% ipython --no-banner

In [1]: import numpy as np

In [2]: from numpy import linalg as LA

In [3]: np.set_printoptions(precision=1, suppress=True, linewidth=140, sign=" ")

In [4]: X = np.load("out9.npy")

In [5]: X
Out[5]: 
array([[ 2., -1., -1., -3.],
       [ 5.,  0.,  0.,  1.],
       [ 0.,  0.,  0.,  0.],
       [ 0.,  0.,  4.,  1.]])

In [6]: print(np.argsort(-LA.norm(X, axis=0).round(6), kind="stable")[:3])
[ 0  2  3]

In [7]: P = np.triu(np.array([[-3, -3, 7, -1], [1, 4, 2, -6], [4, 4, -1, 6], [4, 4, 1, 9]]), 1) + np.eye(4)

In [8]: B = P @ X @ LA.inv(P)

In [9]: B
Out[9]: 
array([[  -13.,   -40.,   166., -1256.],
       [    5.,    15.,   -89.,   624.],
       [    0.,     0.,    24.,  -138.],
       [    0.,     0.,     4.,   -23.]])

In [10]: LA.matrix_rank(B)
Out[10]: np.int64(3)

In [11]: P @ X - X @ P
Out[11]: 
array([[-15.,   6., -16.,  -2.],
       [  0.,  15., -59.,  -1.],
       [  0.,   0.,  24.,   6.],
       [  0.,   0.,   0., -24.]])

In [12]: round(LA.det(B), 1)
Out[12]: np.float64(-0.0)

In [13]: np.trace(B), np.trace(X)
Out[13]: (np.float64(3.0), np.float64(3.0))

In [14]: np.allclose(X[:-1].T @ LA.lstsq(X[:-1].T, X[-1])[0], X[-1])
Out[14]: False

In [15]: LA.lstsq(X[:-1].T, X[-1])[2]
Out[15]: np.int32(2)

In [16]: np.unique(X.round(6), axis=0).shape
Out[16]: (4, 4)

In [17]: round(float(np.trace(LA.pinv(X) @ X)), 1)
Out[17]: 3.0

In [18]: np.abs(np.diag(LA.qr(X)[1])) > 1e-9
Out[18]: array([ True,  True,  True, False])

In [19]: m1 = np.load("m.npy")

In [20]: m1
Out[20]: 
array([[ 1., -1.,  0., -1.,  0.],
       [ 1., -3., -1., -1.,  0.],
       [ 3.,  1.,  2.,  1.,  0.],
       [-3.,  0., -2., -1.,  0.],
       [ 0.,  0.,  0.,  0.,  0.]])

In [21]: W1 = np.array([[-3, -3, -8], [-9, -9, 9], [-6, 8, -5], [-6, 8, 7], [-1, 3, 8]])

In [22]: c = np.array([-6, -9, -6])

In [23]: act = np.maximum(m1 @ W1 + c, 0)

In [24]: LA.matrix_rank(act)
Out[24]: np.int64(2)

In [25]: act
Out[25]: 
array([[  6.,   0.,   0.],
       [ 30.,   0.,   0.],
       [  0.,   0.,   0.],
       [ 21.,   0.,  21.],
       [  0.,   0.,   0.]])

In [26]: (act > 0).astype(int)
Out[26]: 
array([[ 1,  0,  0],
       [ 1,  0,  0],
       [ 0,  0,  0],
       [ 1,  0,  1],
       [ 0,  0,  0]])

In [27]: W2 = np.array([[-1, 6], [-6, 6], [6, 4]])

In [28]: act @ W2
Out[28]: 
array([[ -6.,  36.],
       [-30., 180.],
       [  0.,   0.],
       [105., 210.],
       [  0.,   0.]])

In [29]: W1 @ W2
Out[29]: 
array([[-27, -68],
       [117, -72],
       [-72,  -8],
       [  0,  40],
       [ 31,  44]])

In [30]: (act @ W2).round(6).argmax(axis=1)
Out[30]: array([ 1,  1,  0,  1,  0])

In [31]: E = np.minimum.outer(np.arange(1, 4), np.arange(1, 4)) * -2

In [32]: E
Out[32]: 
array([[-2, -2, -2],
       [-2, -4, -4],
       [-2, -4, -6]])

In [33]: evals, evecs = LA.eigh(E)

In [34]: LA.eigvalsh(E + -3 * np.eye(3))
Out[34]: array([-13.1,  -4.3,  -3.6])

In [35]: LA.eigvalsh(E @ E)
Out[35]: array([   0.4,    1.7,  102. ])

In [36]: np.round(evecs.T @ evecs, 1) + 0
Out[36]: 
array([[ 1.,  0.,  0.],
       [ 0.,  1.,  0.],
       [ 0.,  0.,  1.]])

In [37]: (evals > 1e-8).sum(), (evals < -1e-8).sum()
Out[37]: (np.int64(0), np.int64(3))

In [38]: print(E.mean(axis=0))
[-2.  -3.3 -4. ]

In [39]: np.abs(E).max()
Out[39]: np.int64(6)

In [40]: print(LA.svd(E, compute_uv=False))
[ 10.1   1.3   0.6]

In [41]: np.round(LA.norm(E), 1)
Out[41]: np.float64(10.2)

In [42]: E - E[0]
Out[42]: 
array([[ 0,  0,  0],
       [ 0, -2, -2],
       [ 0, -2, -4]])

In [43]: np.unravel_index(np.abs(E).argmax(), E.shape)
Out[43]: (np.int64(2), np.int64(2))

In [44]: print(np.allclose(E, E.T))
True

In [45]: LA.determinant(E)
AttributeError: module 'numpy.linalg' has no attribute 'determinant'


In [46]: np.sort(np.abs(LA.eigvals(E)))
Out[46]: array([  0.6,   1.3,  10.1])

In [47]: assert E == E.T
ValueError: The truth value of an array with more than one element is ambiguous. Use a.any() or a.all()


In [48]: x = np.array([-1, 0, 1])

In [49]: np.sign((E @ x).round(6))
Out[49]: array([ 0, -1, -1])

In [50]: LA.norm(E @ x) <= LA.norm(E, 2) * LA.norm(x) + 1e-9
Out[50]: np.True_

In [51]: E * x
Out[51]: 
array([[ 2,  0, -2],
       [ 2,  0, -4],
       [ 2,  0, -6]])

In [52]: E @ x
Out[52]: array([ 0, -2, -4])

In [53]: E @ np.ones(3)
Out[53]: array([ -6., -10., -12.])

In [54]: W1 = np.array([[3, -2], [0, 3], [-1, -2]])

In [55]: c = np.array([4, 4])

In [56]: act = np.maximum(E @ W1 + c, 0)

In [57]: act
Out[57]: 
array([[ 0,  6],
       [ 2,  4],
       [ 4,  8]])

In [58]: (act > 0).astype(int)
Out[58]: 
array([[ 0,  1],
       [ 1,  1],
       [ 1,  1]])

In [59]: W2 = np.array([[-2, 1], [-2, -2]])

In [60]: act @ W2
Out[60]: 
array([[-12, -12],
       [-12,  -6],
       [-24, -12]])

In [61]: A = np.loadtxt("case1.csv", delimiter=",")

In [62]: A
Out[62]: 
array([[ -7.5,  -9.8,  -8.3],
       [ -6.7,  -9.8,  -9.7],
       [ -9.1,  -7.7,  -9.7],
       [ -9. ,  -7.9, -10. ],
       [ -7.6,  -9.2,  -8.8],
       [ -8.2,  -8.5,  -8.5],
       [ -8.1,  -9.2,  -8.5],
       [ -9.8,  -8.5, -11.1],
       [ -8.6,  -8.9,  -9.1],
       [ -8.2,  -8.8, -11.5],
       [ -8.8,  -9.5,  -9.6],
       [ -8.9,  -9. , -10.8],
       [ -9.3, -10.1,  -9.4],
       [ -9.7,  -8.4,  -8.8],
       [-10.5,  -8.1,  -8.6],
       [ -9.5,  -7.7,  -9.9],
       [ -8.8,  -9.3,  -9.5],
       [ -9. ,  -9. ,  -8.2],
       [ -9. , -10.6, -10. ],
       [ -8.3,  -8.9,  -8.3],
       [ -9.9, -10.6,  -8.8],
       [ -9. , -10.5,  -6.8]])

In [63]: cen = A - A.mean(axis=1)
ValueError: operands could not be broadcast together with shapes (22,3) (22,) 


In [64]: cen = A - A.mean(axis=0)

In [65]: left, s, vt = LA.svd(cen, full_matrices=False)

In [66]: np.abs(vt[-1])
Out[66]: array([ 0.6,  0.8,  0.3])

In [67]: LA.matrix_rank(cen)
Out[67]: np.int64(3)

In [68]: round((s ** 2).sum() ** 2 / (s ** 4).sum(), 1)
Out[68]: np.float64(2.7)

In [69]: s ** 2 / (s ** 2).sum()
Out[69]: array([ 0.5,  0.3,  0.2])

In [70]: np.abs(vt[0]).argmax()
Out[70]: np.int64(2)

In [71]: np.abs(left[:, 0]).argmax()
Out[71]: np.int64(21)

In [72]: vt[0] * np.sign(vt[0, np.abs(vt[0]).argmax()])
Out[72]: array([ 0.2, -0.5,  0.8])
